In [1]: import numpy as np

In [2]: import numpy.linalg as la

In [3]: np.set_printoptions(precision=3, suppress=True, linewidth=100, sign=" ")

In [4]: mat = np.load("w.npy")

In [5]: mat
Out[5]: 
array([[  1.1,   2.5, -18. ,  -0.6,  -0.3,   0.3,   0.4],
       [ -0.5,   2. , -38. ,  -2.6,  -0.9,  -0.7,   0.3],
       [  0.9,  -1.8,   8. ,  -0.7,  -0.3,   0.4,  -1.1],
       [  1.2,  -1.1, -28. ,   0.3,   1.2,   1. ,  -1.7],
       [ -1.1,   0.2,   2. ,  -0.2,   0.5,  -0.2,   0.6],
       [ -0.6,  -1. , -58. ,   1.8,   1. ,   2. ,  -0.2],
       [  0.3,   0. , -14. ,   1.3,  -1.2,   0.5,   1.9],
       [ -1.2,   2.4,   0. ,  -0.5,   0.6,   0.6,   0.1],
       [ -2. ,   0. ,  -2. ,   0.9,  -1.1,  -1.1,  -0.4],
       [  1.6,  -0.1,   8. ,   0.1,   0.7,   1.2,   0.4],
       [  0.7,   0. , -24. ,  -0.4,   1.2,   0.7,   0.8],
       [  1.7,   0.4,  10. ,  -1.2,   0.9,   1.2,   1. ],
       [ -0.6,   0.1,  -4. ,  -0.4,   0.9,   0.9,  -2.1]])

In [6]: # column 2 is much longer than the rest

In [7]: P = mat @ la.solve(mat.T @ mat, mat.T)

In [8]: np.allclose(P @ P, P)
Out[8]: True

In [9]: vec = np.array([2, 2, 3, 2, 2, 1, 0])

In [10]: target = mat @ vec

In [11]: b, lr = np.zeros(7), 1 / la.norm(mat, 2) ** 2

In [12]: for i in range(6):
    ...:     b -= lr * mat.T @ (mat @ b - target)
    ...:     if i % 2 == 0: print(i, round(la.norm(mat @ b - target), 3))
    ...: 
0 14.365
2 14.288
4 14.212

In [13]: round(la.cond(mat), 3)
Out[13]: np.float64(66.641)

In [14]: rng = np.random.default_rng(541333)

In [15]: lab = rng.permutation(7)

In [16]: other = mat[:, lab] * rng.choice([-1, 1], 7)

In [17]: other
Out[17]: 
array([[ -0.3,  -2.5,   0.3,   0.6, -18. ,  -0.4,  -1.1],
       [  0.7,  -2. ,   0.9,   2.6, -38. ,  -0.3,   0.5],
       [ -0.4,   1.8,   0.3,   0.7,   8. ,   1.1,  -0.9],
       [ -1. ,   1.1,  -1.2,  -0.3, -28. ,   1.7,  -1.2],
       [  0.2,  -0.2,  -0.5,   0.2,   2. ,  -0.6,   1.1],
       [ -2. ,   1. ,  -1. ,  -1.8, -58. ,   0.2,   0.6],
       [ -0.5,  -0. ,   1.2,  -1.3, -14. ,  -1.9,  -0.3],
       [ -0.6,  -2.4,  -0.6,   0.5,   0. ,  -0.1,   1.2],
       [  1.1,  -0. ,   1.1,  -0.9,  -2. ,   0.4,   2. ],
       [ -1.2,   0.1,  -0.7,  -0.1,   8. ,  -0.4,  -1.6],
       [ -0.7,  -0. ,  -1.2,   0.4, -24. ,  -0.8,  -0.7],
       [ -1.2,  -0.4,  -0.9,   1.2,  10. ,  -1. ,  -1.7],
       [ -0.9,  -0.1,  -0.9,   0.4,  -4. ,   2.1,   0.6]])

In [18]: left, _, Vt = la.svd(mat.T @ other)

In [19]: np.round(left @ Vt, 3) + 0
Out[19]: 
array([[ 0.,  0.,  0.,  0.,  0.,  0., -1.],
       [ 0., -1.,  0.,  0.,  0.,  0.,  0.],
       [ 0.,  0.,  0.,  0.,  1.,  0.,  0.],
       [ 0.,  0.,  0., -1.,  0.,  0.,  0.],
       [ 0.,  0., -1.,  0.,  0.,  0.,  0.],
       [-1.,  0.,  0.,  0.,  0.,  0.,  0.],
       [ 0.,  0.,  0.,  0.,  0., -1.,  0.]])

In [20]: lab
Out[20]: array([ 5,  1,  4,  3,  2,  6,  0])

In [21]: J = np.abs(np.array([[2, -1, -2, 1, 2, 0, 0, 1],
    ...:     [-1, -1, -1, 0, 2, 0, -2, 2],
    ...:     [-1, 0, -1, 1, -1, -1, -2, 0],
    ...:     [1, -2, 0, 1, 1, -2, -2, 0],
    ...:     [2, 2, 2, 2, -2, 0, -1, 1],
    ...:     [1, -2, -2, -1, 1, 1, -1, 2],
    ...:     [2, 1, 0, 0, -1, 1, 2, 0],
    ...:     [-2, -2, -2, 0, 1, 2, 2, -1]])) + np.eye(8)

In [22]: J = J / J.sum(axis=1, keepdims=True)

In [23]: J
Out[23]: 
array([[ 0.3  ,  0.1  ,  0.2  ,  0.1  ,  0.2  ,  0.   ,  0.   ,  0.1  ],
       [ 0.1  ,  0.2  ,  0.1  ,  0.   ,  0.2  ,  0.   ,  0.2  ,  0.2  ],
       [ 0.125,  0.   ,  0.25 ,  0.125,  0.125,  0.125,  0.25 ,  0.   ],
       [ 0.1  ,  0.2  ,  0.   ,  0.2  ,  0.1  ,  0.2  ,  0.2  ,  0.   ],
       [ 0.154,  0.154,  0.154,  0.154,  0.231,  0.   ,  0.077,  0.077],
       [ 0.083,  0.167,  0.167,  0.083,  0.083,  0.167,  0.083,  0.167],
       [ 0.25 ,  0.125,  0.   ,  0.   ,  0.125,  0.125,  0.375,  0.   ],
       [ 0.154,  0.154,  0.154,  0.   ,  0.077,  0.154,  0.154,  0.154]])

In [24]: np.round(la.norm(J), 3)
Out[24]: np.float64(1.202)

In [25]: J.mean(axis=0)
Out[25]: array([ 0.158,  0.137,  0.128,  0.083,  0.143,  0.096,  0.167,  0.087])

In [26]: J.sum(axis=1)
Out[26]: array([ 1.,  1.,  1.,  1.,  1.,  1.,  1.,  1.])

In [27]: J.sum(axis=0)
Out[27]: array([ 1.266,  1.099,  1.024,  0.662,  1.141,  0.771,  1.339,  0.697])

In [28]: np.count_nonzero(J)
Out[28]: np.int64(51)

In [29]: round(float(la.norm(J, 2) / la.norm(J)), 3)
Out[29]: 0.858

In [30]: lab = rng.permutation(8)

In [31]: lab
Out[31]: array([ 6,  1,  2,  5,  3,  4,  0,  7])

In [32]: other = J[lab][:, lab]

In [33]: np.allclose(other, J)
Out[33]: False

In [34]: round(float(np.trace(other)), 3)
Out[34]: 1.876

In [35]: np.diag(other)
Out[35]: array([ 0.375,  0.2  ,  0.25 ,  0.167,  0.2  ,  0.231,  0.3  ,  0.154])

In [36]: np.round(la.det(other), 3), round(la.det(J[lab]), 3)
Out[36]: (np.float64(-0.0), np.float64(0.0))

In [37]: other = la.inv(J)

In [38]: np.round(la.inv(other), 3) + 0
Out[38]: 
array([[ 0.3  ,  0.1  ,  0.2  ,  0.1  ,  0.2  ,  0.   ,  0.   ,  0.1  ],
       [ 0.1  ,  0.2  ,  0.1  ,  0.   ,  0.2  ,  0.   ,  0.2  ,  0.2  ],
       [ 0.125,  0.   ,  0.25 ,  0.125,  0.125,  0.125,  0.25 ,  0.   ],
       [ 0.1  ,  0.2  ,  0.   ,  0.2  ,  0.1  ,  0.2  ,  0.2  ,  0.   ],
       [ 0.154,  0.154,  0.154,  0.154,  0.231,  0.   ,  0.077,  0.077],
       [ 0.083,  0.167,  0.167,  0.083,  0.083,  0.167,  0.083,  0.167],
       [ 0.25 ,  0.125,  0.   ,  0.   ,  0.125,  0.125,  0.375,  0.   ],
       [ 0.154,  0.154,  0.154,  0.   ,  0.077,  0.154,  0.154,  0.154]])

In [39]: round(float(la.cond(J)), 3)
Out[39]: 220.886

In [40]: Z = np.array([[2, -1, 0, 2, 1, 1, 2, 0, 1, 0, -2]])

In [41]: m1 = rng.normal(size=(23, 1)) @ Z + np.array([1, 3, 2, 0, 3, 3, 0, 1, 1, 0, 3])

In [42]: m1
Out[42]: 
array([[ 1.693,  2.653,  2.   ,  0.693,  3.347,  3.347,  0.693,  1.   ,  1.347,  0.   ,  2.307],
       [ 3.235,  1.882,  2.   ,  2.235,  4.118,  4.118,  2.235,  1.   ,  2.118,  0.   ,  0.765],
       [-0.433,  3.716,  2.   , -1.433,  2.284,  2.284, -1.433,  1.   ,  0.284,  0.   ,  4.433],
       [ 3.422,  1.789,  2.   ,  2.422,  4.211,  4.211,  2.422,  1.   ,  2.211,  0.   ,  0.578],
       [-0.933,  3.966,  2.   , -1.933,  2.034,  2.034, -1.933,  1.   ,  0.034,  0.   ,  4.933],
       [ 4.063,  1.469,  2.   ,  3.063,  4.531,  4.531,  3.063,  1.   ,  2.531,  0.   , -0.063],
       [ 1.122,  2.939,  2.   ,  0.122,  3.061,  3.061,  0.122,  1.   ,  1.061,  0.   ,  2.878],
       [ 1.072,  2.964,  2.   ,  0.072,  3.036,  3.036,  0.072,  1.   ,  1.036,  0.   ,  2.928],
       [ 3.502,  1.749,  2.   ,  2.502,  4.251,  4.251,  2.502,  1.   ,  2.251,  0.   ,  0.498],
       [-1.681,  4.341,  2.   , -2.681,  1.659,  1.659, -2.681,  1.   , -0.341,  0.   ,  5.681],
       [-0.694,  3.847,  2.   , -1.694,  2.153,  2.153, -1.694,  1.   ,  0.153,  0.   ,  4.694],
       [ 1.062,  2.969,  2.   ,  0.062,  3.031,  3.031,  0.062,  1.   ,  1.031,  0.   ,  2.938],
       [-1.463,  4.231,  2.   , -2.463,  1.769,  1.769, -2.463,  1.   , -0.231,  0.   ,  5.463],
       [-0.16 ,  3.58 ,  2.   , -1.16 ,  2.42 ,  2.42 , -1.16 ,  1.   ,  0.42 ,  0.   ,  4.16 ],
       [ 1.806,  2.597,  2.   ,  0.806,  3.403,  3.403,  0.806,  1.   ,  1.403,  0.   ,  2.194],
       [ 3.852,  1.574,  2.   ,  2.852,  4.426,  4.426,  2.852,  1.   ,  2.426,  0.   ,  0.148],
       [-1.044,  4.022,  2.   , -2.044,  1.978,  1.978, -2.044,  1.   , -0.022,  0.   ,  5.044],
       [ 0.174,  3.413,  2.   , -0.826,  2.587,  2.587, -0.826,  1.   ,  0.587,  0.   ,  3.826],
       [ 3.691,  1.655,  2.   ,  2.691,  4.345,  4.345,  2.691,  1.   ,  2.345,  0.   ,  0.309],
       [ 0.321,  3.339,  2.   , -0.679,  2.661,  2.661, -0.679,  1.   ,  0.661,  0.   ,  3.679],
       [ 2.829,  2.085,  2.   ,  1.829,  3.915,  3.915,  1.829,  1.   ,  1.915,  0.   ,  1.171],
       [-4.985,  5.993,  2.   , -5.985,  0.007,  0.007, -5.985,  1.   , -1.993,  0.   ,  8.985],
       [-0.218,  3.609,  2.   , -1.218,  2.391,  2.391, -1.218,  1.   ,  0.391,  0.   ,  4.218]])

In [43]: left, sigma, Vt = la.svd(m1)

In [44]: V = Vt[:(sigma > 1e-8).sum()]

In [45]: vec = m1[2] + -3 * m1[11] + rng.integers(2) * np.eye(11)[8]

In [46]: vec
Out[46]: array([-3.618, -5.191, -4.   , -1.618, -6.809, -6.809, -1.618, -2.   , -2.809,  0.   , -4.382])

In [47]: round(float(la.norm(vec - V.T @ V @ vec)), 3)
Out[47]: 0.0

In [48]: np.diag(V.T @ V)
Out[48]: array([ 0.223,  0.259,  0.093,  0.2  ,  0.259,  0.259,  0.2  ,  0.023,  0.073,  0.   ,  0.409])

In [49]: la.matrix_rank(m1, rtol=0.1)
Out[49]: np.int64(2)

In [50]: other = m1 + rng.integers(-2, 3, (23, 2)) @ rng.integers(-2, 3, (2, 11))

In [51]: other
Out[51]: 
array([[  5.693,   4.653,   4.   ,   2.693,   7.347,   3.347,   4.693,  -1.   ,   3.347,   4.   ,
          2.307],
       [  1.235,  -2.118,   2.   ,   6.235,   8.118,   2.118,   6.235,  -3.   ,   2.118,   2.   ,
         -3.235],
       [ -0.433,   6.716,   1.   ,  -6.433,  -3.716,   4.284,  -7.433,   6.   ,  -0.716,  -4.   ,
          8.433],
       [ -0.578,  -3.211,   1.   ,   5.422,   6.211,   2.211,   4.422,  -2.   ,   1.211,   0.   ,
         -3.422],
       [ -0.933,   0.966,   3.   ,   3.067,   8.034,   0.034,   4.067,  -4.   ,   1.034,   4.   ,
          0.933],
       [  0.063,  -0.531,   0.   ,   1.063,   0.531,   4.531,  -0.937,   3.   ,   0.531,  -4.   ,
         -0.063],
       [  3.122,   6.939,   2.   ,  -3.878,  -0.939,   5.061,  -3.878,   5.   ,   1.061,  -2.   ,
          6.878],
       [ -1.928,  -0.036,   1.   ,   1.072,   3.036,   2.036,   0.072,   0.   ,   0.036,  -1.   ,
          0.928],
       [  3.502,   4.749,   1.   ,  -2.498,  -1.749,   6.251,  -3.498,   6.   ,   1.251,  -4.   ,
          4.498],
       [  3.319,   8.341,   4.   ,  -2.681,   3.659,   2.659,  -0.681,   1.   ,   1.659,   3.   ,
          7.681],
       [  1.306,   7.847,   2.   ,  -5.694,  -1.847,   4.153,  -5.694,   5.   ,   0.153,  -2.   ,
          8.694],
       [ -1.938,  -0.031,   1.   ,   1.062,   3.031,   2.031,   0.062,   0.   ,   0.031,  -1.   ,
          0.938],
       [ -3.463,   6.231,   0.   ,  -8.463,  -6.231,   3.769, -10.463,   7.   ,  -2.231,  -6.   ,
          9.463],
       [ -1.16 ,   1.58 ,   2.   ,   0.84 ,   4.42 ,   1.42 ,   0.84 ,  -1.   ,   0.42 ,   1.   ,
          2.16 ],
       [  1.806,  -0.403,   3.   ,   5.806,   9.403,   1.403,   6.806,  -4.   ,   2.403,   4.   ,
         -1.806],
       [  5.852,  -0.426,   4.   ,   8.852,  12.426,   2.426,  10.852,  -5.   ,   4.426,   6.   ,
         -3.852],
       [ -0.044,   6.022,   2.   ,  -4.044,  -0.022,   2.978,  -4.044,   3.   ,  -0.022,  -1.   ,
          7.044],
       [ -1.826,   5.413,   0.   ,  -6.826,  -5.413,   4.587,  -8.826,   7.   ,  -1.413,  -6.   ,
          7.826],
       [  3.691,   1.655,   2.   ,   2.691,   4.345,   4.345,   2.691,   1.   ,   2.345,   0.   ,
          0.309],
       [ -0.679,   1.339,   2.   ,   1.321,   4.661,   1.661,   1.321,  -1.   ,   0.661,   1.   ,
          1.679],
       [  5.829,   5.085,   3.   ,   0.829,   3.915,   4.915,   1.829,   2.   ,   2.915,   1.   ,
          3.171],
       [ -4.985,   5.993,   2.   ,  -5.985,   0.007,   0.007,  -5.985,   1.   ,  -1.993,   0.   ,
          8.985],
       [ -4.218,  -1.391,   1.   ,   1.782,   4.391,   0.391,   0.782,  -2.   ,  -0.609,   0.   ,
          0.218]])

In [52]: la.matrix_rank(other - m1, tol=1e-8)
Out[52]: np.int64(2)
